% python3 -q
>>> import numpy as np
>>> np.set_printoptions(suppress=True, linewidth=160)
>>> A = np.array([[0.5, -0.1, -0.6, 0.9, -0.3, 1.0, -0.7],
...     [-1.0, 0.5, 0.2, 1.3, -1.0, 0.3, -1.0],
...     [-0.8, 0.3, -0.9, 0.2, -0.5, 1.3, -0.9],
...     [0.8, 1.2, 0.2, -0.2, 1.6, -0.8, -0.2],
...     [-0.3, -1.7, -1.8, 0.7, -0.2, -0.7, -0.5],
...     [-0.3, -1.9, -0.3, 0.7, 0.3, 0.5, -2.0],
...     [-0.2, 0.2, -0.8, 0.3, 0.7, 1.2, 1.5],
...     [-1.0, -1.9, -0.2, 0.0, 1.9, -0.8, -0.3]])
>>> np.linalg.matrix_rank(A)
np.int64(7)
>>> A[8]
Traceback (most recent call last):
  File "<python-input-4>", line 1, in <module>
    A[8]
    ~^^^
IndexError: index 8 is out of bounds for axis 0 with size 8
>>> m1 = np.load("a.npy")
>>> m1.round(2)
array([[ 65.59,  25.47, -59.97,  58.92, -70.29, -89.53],
       [ 29.1 ,   7.1 , -27.3 ,  19.17, -26.41, -37.76],
       [ 19.58,   3.45, -18.99,  10.02, -16.44, -24.98],
       [ 15.13,   2.04, -15.12,   6.11, -12.12, -19.17],
       [  5.79,   0.03,  -6.83,  -0.5 ,  -4.17,  -7.43],
       [  1.03,  -8.82,  11.74,  10.21,  15.29,   9.79],
       [  1.05, -11.16,  13.8 ,  10.61,  18.96,  12.05],
       [  0.95, -14.22,  16.44,  10.78,  23.77,  15.08],
       [  0.35, -20.93,  22.12,  10.23,  34.36,  21.93],
       [  0.05, -23.25,  24.06,   9.82,  38.03,  24.36]])
>>> t = np.radians(15)
>>> Rm = np.eye(6)
>>> Rm[3, 3] = Rm[2, 2] = np.cos(t)
>>> Rm[3, 2], Rm[2, 3] = -np.sin(t), np.sin(t)
>>> Rm.round(2)
array([[ 1.  ,  0.  ,  0.  ,  0.  ,  0.  ,  0.  ],
       [ 0.  ,  1.  ,  0.  ,  0.  ,  0.  ,  0.  ],
       [ 0.  ,  0.  ,  0.97,  0.26,  0.  ,  0.  ],
       [ 0.  ,  0.  , -0.26,  0.97,  0.  ,  0.  ],
       [ 0.  ,  0.  ,  0.  ,  0.  ,  1.  ,  0.  ],
       [ 0.  ,  0.  ,  0.  ,  0.  ,  0.  ,  1.  ]])
>>> M2 = m1 @ Rm.T
>>> np.round(np.linalg.svd(m1, compute_uv=False), 2) + 0, np.round(np.linalg.svd(M2, compute_uv=False), 2) + 0
(array([190.82,  65.82,  14.03,   0.  ,   0.  ,   0.  ]), array([190.82,  65.82,  14.03,   0.  ,   0.  ,   0.  ]))
>>> np.round(np.abs(M2 - m1).max(axis=0), 2)
array([ 0.  ,  0.  , 17.29, 13.51,  0.  ,  0.  ])
>>> np.linalg.matrix_rank(m1, rtol=0.1)
np.int64(2)
>>> np.linalg.cond(m1) > 100
np.True_
>>> K = np.arange(20).reshape(5, 4) + 5
>>> K
array([[ 5,  6,  7,  8],
       [ 9, 10, 11, 12],
       [13, 14, 15, 16],
       [17, 18, 19, 20],
       [21, 22, 23, 24]])
>>> rk = np.linalg.matrix_rank(K)
>>> rk
np.int64(2)
>>> ns = np.linalg.svd(K)[2][rk:].T
>>> [int(np.linalg.matrix_rank(np.delete(K, i, axis=0))) for i in range(5)]
[2, 2, 2, 2, 2]
>>> np.allclose(K @ ns, 0)
True
>>> np.linalg.matrix_rank(K.T @ K), np.linalg.matrix_rank(K @ K.T)
(np.int64(2), np.int64(2))
>>> [int(np.linalg.matrix_rank(K[:i])) for i in range(1, len(K) + 1)]
[1, 2, 2, 2, 2]
>>> ns.shape
(4, 2)
>>> M2 = np.array([[1, 1, 0], [1, 0, 3]])
>>> Z = np.kron(M2, K)
>>> Z.shape
(10, 12)
>>> Z
array([[ 5,  6,  7,  8,  5,  6,  7,  8,  0,  0,  0,  0],
       [ 9, 10, 11, 12,  9, 10, 11, 12,  0,  0,  0,  0],
       [13, 14, 15, 16, 13, 14, 15, 16,  0,  0,  0,  0],
       [17, 18, 19, 20, 17, 18, 19, 20,  0,  0,  0,  0],
       [21, 22, 23, 24, 21, 22, 23, 24,  0,  0,  0,  0],
       [ 5,  6,  7,  8,  0,  0,  0,  0, 15, 18, 21, 24],
       [ 9, 10, 11, 12,  0,  0,  0,  0, 27, 30, 33, 36],
       [13, 14, 15, 16,  0,  0,  0,  0, 39, 42, 45, 48],
       [17, 18, 19, 20,  0,  0,  0,  0, 51, 54, 57, 60],
       [21, 22, 23, 24,  0,  0,  0,  0, 63, 66, 69, 72]])
>>> np.round(np.linalg.norm(Z, 2), 2), round(float(np.linalg.norm(M2, 2) * np.linalg.norm(K, 2)), 2)
(np.float64(221.96), 221.96)
>>> arr = np.array([[-2, -2, -2, -2],
...     [-2, -4, -4, -4],
...     [-2, -4, -6, -6],
...     [-2, -4, -6, -8]])
>>> t3 = np.stack([arr, 2 * arr, arr[::-1]])
>>> np.linalg.matrix_rank(t3.reshape(3, -1))
np.int64(2)
>>> np.einsum("bij,cij->bc", t3, t3)
array([[ 280,  560,  216],
       [ 560, 1120,  432],
       [ 216,  432,  280]])
>>> t3.shape
(3, 4, 4)
>>> U, sig, vt = np.linalg.svd(arr, full_matrices=False)
>>> np.round(sig / sig[0], 2)
array([1.  , 0.12, 0.05, 0.03])
>>> np.allclose(U * sig @ vt, arr)
True
>>> np.round(np.cumsum(sig ** 2) / np.sum(sig ** 2), 2)
array([0.98, 1.  , 1.  , 1.  ])
>>> (sig > 1e-8).sum()
np.int64(4)
>>> sig.round(2)
array([16.58,  2.  ,  0.85,  0.57])
>>> np.abs(U[:, 0]).round(6).argmax()
np.int64(3)
>>> np.round(np.sqrt((sig ** 2).sum()), 2), round(np.linalg.norm(arr), 2)
(np.float64(16.73), np.float64(16.73))
>>> np.round(U.T @ U, 2) + 0
array([[1., 0., 0., 0.],
       [0., 1., 0., 0.],
       [0., 0., 1., 0.],
       [0., 0., 0., 1.]])
>>> Z = np.array([[1, 1, 3], [0, 1, 2], [3, 3, 2]])
>>> F = np.repeat(Z, 29 // 3, axis=0)
>>> rng = np.random.default_rng(184)
>>> F = F + 0.05 * rng.normal(size=F.shape)
>>> F.round(2)
array([[ 0.98,  1.05,  3.  ],
       [ 0.98,  1.02,  3.09],
       [ 1.01,  0.98,  3.08],
       [ 0.93,  1.  ,  3.08],
       [ 1.  ,  1.04,  2.97],
       [ 0.99,  1.01,  2.99],
       [ 0.95,  1.06,  3.06],
       [ 1.1 ,  1.02,  3.02],
       [ 0.98,  0.98,  3.02],
       [-0.03,  1.04,  2.04],
       [ 0.04,  0.99,  2.03],
       [ 0.02,  1.07,  1.92],
       [ 0.07,  1.04,  2.01],
       [ 0.02,  1.01,  2.02],
       [ 0.03,  1.08,  2.15],
       [ 0.07,  0.95,  1.95],
       [-0.01,  0.91,  1.99],
       [-0.02,  1.02,  2.04],
       [ 3.03,  2.99,  1.97],
       [ 2.98,  2.92,  2.04],
       [ 3.05,  2.92,  2.02],
       [ 3.06,  3.09,  2.05],
       [ 2.98,  3.06,  1.97],
       [ 2.9 ,  2.96,  2.07],
       [ 2.97,  2.92,  1.95],
       [ 3.02,  2.93,  2.05],
       [ 3.  ,  3.08,  1.95]])
>>> lab = F[:, 1] > np.median(F[:, 1])
>>> r0 = F[lab].mean(axis=0) - F[~lab].mean(axis=0)
>>> ((F - F.mean(axis=0)) @ r0 > 0).astype(int)
array([0, 0, 0, 0, 0, 0, 0, 0, 0, 0, 0, 0, 0, 0, 0, 0, 0, 0, 1, 1, 1, 1, 1, 1, 1, 1, 1])
>>> np.argsort(-np.abs(r0).round(6), kind="stable")
array([0, 1, 2])
>>> Xc = F - F.mean(axis=0)
>>> V = np.linalg.svd(Xc)[2][:2]
>>> M2 = Xc - Xc @ V.T @ V
>>> np.round(M2.std(axis=0), 2)
array([0.02, 0.04, 0.02])
>>> np.linalg.norm(M2, axis=1).round(6).argmax()
np.int64(14)
>>> np.round(np.diag(V.T @ V), 2)
array([0.76, 0.45, 0.79])
>>> np.round((Xc @ V.T).std(axis=0), 2)
array([1.54, 0.52])
>>> np.linalg.lstsq(m1[:-1].T, m1[-1])[2]
np.int32(3)
>>> np.unique(m1.round(6), axis=0).shape
(10, 6)
>>> np.round(m1 @ np.linalg.pinv(m1) @ m1, 2)
array([[ 65.59,  25.47, -59.97,  58.92, -70.29, -89.53],
       [ 29.1 ,   7.1 , -27.3 ,  19.17, -26.41, -37.76],
       [ 19.58,   3.45, -18.99,  10.02, -16.44, -24.98],
       [ 15.13,   2.04, -15.12,   6.11, -12.12, -19.17],
       [  5.79,   0.03,  -6.83,  -0.5 ,  -4.17,  -7.43],
       [  1.03,  -8.82,  11.74,  10.21,  15.29,   9.79],
       [  1.05, -11.16,  13.8 ,  10.61,  18.96,  12.05],
       [  0.95, -14.22,  16.44,  10.78,  23.77,  15.08],
       [  0.35, -20.93,  22.12,  10.23,  34.36,  21.93],
       [  0.05, -23.25,  24.06,   9.82,  38.03,  24.36]])
>>> np.allclose(m1[:-1].T @ np.linalg.lstsq(m1[:-1].T, m1[-1])[0], m1[-1])
True
>>> X = np.array([[-1.49, -8.94, 4.76, 17.64, -23.93, 12.9],
...     [14.38, -2.05, 6.45, 7.43, -15.87, 10.32],
...     [-8.07, -7.74, 1.93, 13.96, -15.57, 8.2],
...     [2.92, -5.27, 3.78, 10.51, -16.1, 9.16],
...     [3.08, -4.62, 3.84, 11.0, -15.91, 8.61],
...     [3.31, -5.21, 3.67, 10.94, -16.5, 9.22]])
>>> [round(float(x), 2) for x in np.linalg.svd(X, compute_uv=False)[:3]]
[60.4, 18.23, 0.73]
>>> np.linalg.cond(X) > 100
np.True_
>>> np.round(np.linalg.norm(X, 2) / np.linalg.norm(X), 2)
np.float64(0.96)
>>> np.argsort(-np.linalg.norm(X, axis=0).round(6), kind="stable")[:3]
array([4, 3, 5])
